% python3 -q
>>> import numpy as np
>>> np.set_printoptions(precision=2, suppress=True, linewidth=160, floatmode="fixed")
>>> J = np.loadtxt("x.csv", delimiter=",")
>>> J
array([[ 1.00,  0.00,  0.00,  0.00,  0.00],
       [ 0.00,  1.00,  0.00, -1.00,  0.00],
       [ 0.00,  0.00, -3.00,  0.00,  0.00],
       [ 0.00, -1.00,  0.00,  2.00,  0.00],
       [ 0.00,  0.00,  0.00,  0.00,  2.00]])
>>> w, V = np.linalg.eigh(J)
>>> x0 = np.array([-2, -1, 2, -2, 0])
>>> x0 @ J @ x0
np.float64(-3.0)
>>> V * np.maximum(w, 0) @ V.T
array([[ 1.00,  0.00,  0.00,  0.00,  0.00],
       [ 0.00,  1.00,  0.00, -1.00,  0.00],
       [ 0.00,  0.00,  0.00,  0.00,  0.00],
       [ 0.00, -1.00,  0.00,  2.00,  0.00],
       [ 0.00,  0.00,  0.00,  0.00,  2.00]])
>>> V * np.abs(w) @ V.T
array([[ 1.00,  0.00,  0.00,  0.00,  0.00],
       [ 0.00,  1.00,  0.00, -1.00,  0.00],
       [ 0.00,  0.00,  3.00,  0.00,  0.00],
       [ 0.00, -1.00,  0.00,  2.00,  0.00],
       [ 0.00,  0.00,  0.00,  0.00,  2.00]])
>>> np.abs(J).sum(axis=1).max(), np.abs(w).max()
(np.float64(3.0), np.float64(3.0))
>>> round(float(x0 @ J @ x0 / (x0 @ x0)), 2), w[0], round(float(w[-1]), 2)
(-0.23, np.float64(-3.0), 2.62)
>>> A2 = np.array([[-3, 0, -3], [-2, 0, 2]])
>>> Z = np.kron(A2, J)
>>> Z.shape
(10, 15)
>>> np.linalg.matrix_rank(Z)
np.int64(10)
>>> round(float(np.linalg.norm(Z, 2)), 2), round(float(np.linalg.norm(A2, 2) * np.linalg.norm(J, 2)), 2)
(12.73, 12.73)
>>> f = np.array([4, 0, 4, 2, 1])
>>> A2 = J + np.outer(f, np.eye(5)[3])
>>> A2
array([[ 1.00,  0.00,  0.00,  4.00,  0.00],
       [ 0.00,  1.00,  0.00, -1.00,  0.00],
       [ 0.00,  0.00, -3.00,  4.00,  0.00],
       [ 0.00, -1.00,  0.00,  4.00,  0.00],
       [ 0.00,  0.00,  0.00,  1.00,  2.00]])
>>> np.linalg.matrix_rank(np.linalg.inv(A2) - np.linalg.inv(J), tol=1e-8)
np.int64(1)
